% ipython --no-banner

In [1]: import numpy as np

In [2]: import numpy.linalg as la

In [3]: np.set_printoptions(precision=1, suppress=True, linewidth=160)

In [4]: E = np.array([[0.5, -0.5, 0.5, -0.6],
   ...:     [-0.9, 0.5, -1.9, 0.2],
   ...:     [0.1, 0.9, 1.2, -1.3],
   ...:     [0.6, 0.4, 0.2, -0.1]])

In [5]: E
Out[5]: 
array([[ 0.5, -0.5,  0.5, -0.6],
       [-0.9,  0.5, -1.9,  0.2],
       [ 0.1,  0.9,  1.2, -1.3],
       [ 0.6,  0.4,  0.2, -0.1]])

In [6]: U, sig, Vh = la.svd(E, full_matrices=False)

In [7]: np.round(U.T @ E @ Vh.T, 1) + 0
Out[7]: 
array([[2.7, 0. , 0. , 0. ],
       [0. , 1.5, 0. , 0. ],
       [0. , 0. , 0.7, 0. ],
       [0. , 0. , 0. , 0.6]])

In [8]: round(float(np.sqrt((sig ** 2).sum())), 1), round(float(la.norm(E)), 1)
Out[8]: (3.2, 3.2)

In [9]: np.round(np.abs(Vh[0]), 1) + 0
Out[9]: array([0.4, 0. , 0.8, 0.4])

In [10]: np.allclose(U * sig @ Vh, E)
Out[10]: True

In [11]: np.round(Vh @ Vh.T, 1) + 0
Out[11]: 
array([[1., 0., 0., 0.],
       [0., 1., 0., 0.],
       [0., 0., 1., 0.],
       [0., 0., 0., 1.]])

In [12]: (sig > 1e-8).sum()
Out[12]: np.int64(4)

In [13]: sig / sig[0]
Out[13]: array([1. , 0.5, 0.2, 0.2])

In [14]: q = E.astype(float).copy()

In [15]: for j in range(4):
    ...:     q[:, j] -= q[:, :j] @ (q[:, :j].T @ q[:, j])
    ...:     q[:, j] /= la.norm(q[:, j])
    ...: 

In [16]: np.round(q.T @ q, 1) + 0
Out[16]: 
array([[1., 0., 0., 0.],
       [0., 1., 0., 0.],
       [0., 0., 1., 0.],
       [0., 0., 0., 1.]])

In [17]: J = np.array([[2.0, 1.8, 1.1],
    ...:     [2.1, 1.7, 0.9],
    ...:     [2.0, 2.0, 1.0],
    ...:     [2.0, 1.9, 1.1],
    ...:     [2.1, 2.0, 0.9],
    ...:     [2.0, 1.9, 1.0],
    ...:     [1.9, 0.0, -0.1],
    ...:     [1.8, -0.2, 0.1],
    ...:     [2.2, -0.1, 0.0],
    ...:     [2.0, -0.1, -0.2],
    ...:     [1.8, 0.1, -0.1],
    ...:     [2.1, -0.1, -0.1]])

In [18]: x = np.array([2, 1, 1])

In [19]: rhs = J @ x

In [20]: b, lr = np.zeros(3), 1 / la.norm(J, 2) ** 2

In [21]: for i in range(250):
    ...:     b -= lr * J.T @ (J @ b - rhs)
    ...:     if i % 50 == 0: print(i, round(la.norm(J @ b - rhs), 1))
    ...: 
0 0.2
50 0.1
100 0.1
150 0.1
200 0.1

In [22]: round(la.cond(J), 1)
Out[22]: np.float64(23.1)

In [23]: b
Out[23]: array([2. , 1.1, 0.8])

In [24]: X = np.load("block19.npy")

In [25]: X
Out[25]: 
array([[ 0.8,  2. ,  0.9],
       [ 1.2,  1.9,  0.9],
       [ 0.9,  1.8,  1.1],
       [ 0.9,  2.3,  1. ],
       [ 1. ,  1.9,  0.7],
       [ 1.1,  2.1,  1. ],
       [ 2.9,  0.1,  0.8],
       [ 2.9, -0.1,  0.9],
       [ 2.8,  0.1,  1.1],
       [ 3.1, -0.1,  1. ],
       [ 2.9,  0. ,  1. ],
       [ 3. , -0.2,  0.9],
       [-0.1,  0.1, -0.1],
       [ 0. , -0.1,  0. ],
       [ 0.1, -0.2,  0. ],
       [ 0. ,  0.2, -0.1],
       [ 0. , -0.1,  0.1],
       [ 0.1, -0.1, -0.1]])

In [26]: U, sig, Vh = la.svd(X)

In [27]: sig
Out[27]: array([8.4, 4.7, 0.4])

In [28]: M2 = U[:, :2] @ np.diag(sig[:2]) @ Vh[:2]

In [29]: np.round(la.norm(X - M2) / la.norm(X), 1)
Out[29]: np.float64(0.0)

In [30]: la.matrix_rank(M2)
Out[30]: np.int64(2)

In [31]: M2.round(1) + 0
Out[31]: 
array([[ 0.8,  2. ,  0.9],
       [ 1.2,  1.9,  1. ],
       [ 1. ,  1.9,  0.9],
       [ 0.9,  2.3,  1. ],
       [ 0.9,  1.8,  0.9],
       [ 1.1,  2.1,  1. ],
       [ 2.9,  0.1,  1. ],
       [ 2.9, -0.1,  0.9],
       [ 2.8,  0.1,  1. ],
       [ 3.1, -0.1,  1. ],
       [ 2.9,  0. ,  1. ],
       [ 3. , -0.2,  0.9],
       [-0.1,  0.1,  0. ],
       [ 0. , -0.1,  0. ],
       [ 0.1, -0.2,  0. ],
       [ 0. ,  0.2,  0. ],
       [ 0. , -0.1,  0. ],
       [ 0.1, -0.1,  0. ]])

In [32]: dist = la.norm(X[:, None] - X[None], axis=-1)

In [33]: la.matrix_rank(dist ** 2)
Out[33]: np.int64(5)

In [34]: la.norm(X, axis=1)
Out[34]: array([2.3, 2.4, 2.3, 2.7, 2.3, 2.6, 3. , 3. , 3. , 3.3, 3.1, 3.1, 0.2, 0.1, 0.2, 0.2, 0.1, 0.2])

In [35]: np.unravel_index(dist.round(6).argmax(), dist.shape)
Out[35]: (np.int64(9), np.int64(12))

In [36]: dist[:5, :5]
Out[36]: 
array([[0. , 0.4, 0.3, 0.3, 0.3],
       [0.4, 0. , 0.4, 0.5, 0.3],
       [0.3, 0.4, 0. , 0.5, 0.4],
       [0.3, 0.5, 0.5, 0. , 0.5],
       [0.3, 0.3, 0.4, 0.5, 0. ]])

In [37]: dist[13]
Out[37]: array([2.4, 2.5, 2.4, 2.8, 2.3, 2.7, 3. , 3. , 3. , 3.3, 3.1, 3.1, 0.2, 0. , 0.1, 0.3, 0.1, 0.1])

In [38]: dist.mean(axis=1).argmax()
Out[38]: np.int64(9)

In [39]: la.norm(X - X.mean(axis=0), axis=1)
Out[39]: array([1.5, 1.3, 1.3, 1.7, 1.3, 1.5, 1.7, 1.8, 1.7, 2. , 1.8, 1.9, 1.7, 1.6, 1.6, 1.6, 1.6, 1.6])

In [40]: (dist + 1e9 * np.eye(18)).round(6).argmin(axis=1)
Out[40]: array([ 2,  5,  0,  5,  1,  1,  7, 10, 10, 11,  7,  7, 15, 16, 13, 12, 13, 13])

In [41]: dist.shape
Out[41]: (18, 18)
